>>> import numpy as np
>>> import numpy.linalg as la
>>> np.set_printoptions(precision=2, suppress=True, linewidth=120)
>>> def tidy(a):
...     return np.round(a, 2) + 0
... 
>>> F = np.array([[0.0, 0.0, -1.0], [0.0, 0.0, 0.0], [-1.0, 0.0, 0.0]])
>>> F.T @ F
array([[1., 0., 0.],
       [0., 0., 0.],
       [0., 0., 1.]])
>>> F @ F.T
array([[1., 0., 0.],
       [0., 0., 0.],
       [0., 0., 1.]])
>>> tidy(la.pinv(F))
array([[ 0.,  0., -1.],
       [ 0.,  0.,  0.],
       [-1.,  0.,  0.]])
>>> [round(float(la.det(F[:i, :i])), 2) + 0 for i in range(1, 4)]
[0.0, 0.0, 0.0]
>>> tidy(la.eigvalsh(F).min())
np.float64(-1.0)
>>> np.all(la.eigvalsh(F) > 0)
np.False_
>>> U, s, Vt = la.svd(F)
>>> evecs = Vt[:(s > 1e-8).sum()]
>>> rng = np.random.default_rng(13)
>>> x = F[1] + -3 * F[0] + rng.integers(2) * np.eye(3)[1]
>>> print(x)
[0. 1. 3.]
>>> tidy(la.norm(x - evecs.T @ evecs @ x))
np.float64(1.0)
>>> print(np.allclose(evecs.T @ evecs @ x, x))
False
>>> la.matrix_rank(np.vstack([F, x]))
np.int64(3)
>>> B = np.array([[-5, 4, 0], [1, -1, -1], [2, 1, 2]])
>>> J = np.triu(B)
>>> J
array([[-5,  4,  0],
       [ 0, -1, -1],
       [ 0,  0,  2]])
>>> # triangular: eigenvalues sit on the diagonal
>>> J @ J
array([[ 25, -24,  -4],
       [  0,   1,  -1],
       [  0,   0,   4]])
>>> [int(la.matrix_rank(la.matrix_power(J, p))) for p in range(1, 4)]
[3, 3, 3]
>>> tidy(np.sort(la.eigvals(J)))
array([-5., -1.,  2.])
>>> la.matrix_power(J - np.diag(np.diag(J)), 3)
array([[0, 0, 0],
       [0, 0, 0],
       [0, 0, 0]])
>>> print(la.matrix_power(J, 3))
[[-125  124   16]
 [   0   -1   -3]
 [   0    0    8]]
>>> np.allclose(J, J.T)
False
>>> (J + J.T) / 2
array([[-5. ,  2. ,  0. ],
       [ 2. , -1. , -0.5],
       [ 0. , -0.5,  2. ]])
>>> (J - J.T) / 2
array([[ 0. ,  2. ,  0. ],
       [-2. ,  0. , -0.5],
       [ 0. ,  0.5,  0. ]])
>>> np.trace(J)
np.int64(-4)
>>> s = 5 * 0.5 ** np.arange(3)
>>> q, _ = la.qr(np.array([[1.1, 1.1, 0.7], [-1.0, 0.1, 1.3], [-0.7, -0.2, 0.1]]))
>>> feats = rng.normal(size=(16, 3)) * s @ q
>>> print(tidy(feats))
[[11.8   9.37 -3.96]
 [-2.85 -5.72  2.96]
 [-0.58  0.66  1.2 ]
 [-2.12 -0.89  0.52]
 [-1.6  -3.68 -0.55]
 [-0.62  4.08  3.34]
 [ 3.01 -1.56 -1.11]
 [-4.   -9.64  0.73]
 [-5.73 -3.92  3.84]
 [ 6.04  4.51 -0.63]
 [-1.74 -0.02 -0.3 ]
 [ 3.22 -0.73 -0.41]
 [-0.66  2.94  1.75]
 [ 3.65  6.23 -1.72]
 [-1.88 -3.15  1.02]
 [-1.66  0.08  1.56]]
>>> def softmax(z):
...     e = np.exp(z - z.max(axis=-1, keepdims=True))
...     return e / e.sum(axis=-1, keepdims=True)
... 
>>> tidy(softmax(feats[2] + -2))
array([0.1 , 0.33, 0.57])
>>> print(tidy(softmax(feats[2])))
[0.1  0.33 0.57]
>>> att = feats @ feats.T / np.sqrt(3)
>>> softmax(att).round(6).argmax(axis=1)
array([0, 7, 5, 8, 7, 5, 0, 7, 7, 0, 8, 0, 5, 0, 7, 8])
>>> q, evecs = la.qr(feats[:, :2])[0], la.qr(feats[:, 2:])[0]
>>> s = la.svd(q.T @ evecs, compute_uv=False)
>>> tidy(s)
array([0.79])
>>> (s > 0.9).sum()
np.int64(0)
>>> tidy(np.degrees(np.arccos(s.clip(0, 1))))
array([38.16])
>>> tidy(la.norm(q @ q.T - evecs @ evecs.T, 2))
np.float64(1.0)
>>> Xc = feats - feats.mean(axis=1)
Traceback (most recent call last):
  File "<python-input-47>", line 1, in <module>
    Xc = feats - feats.mean(axis=1)
         ~~~~~~^~~~~~~~~~~~~~~~~~~~
ValueError: operands could not be broadcast together with shapes (16,3) (16,) 
>>> Xc = feats - feats.mean(axis=0)
>>> U, s, Vt = la.svd(Xc, full_matrices=False)
>>> np.abs(Vt[0]).argmax()
np.int64(1)
>>> tidy(s ** 2 / (s ** 2).sum())
array([0.85, 0.13, 0.02])
>>> la.matrix_rank(Xc)
np.int64(3)
>>> tidy(Vt[0] * np.sign(Vt[0, np.abs(Vt[0]).argmax()]))
array([ 0.66,  0.72, -0.23])
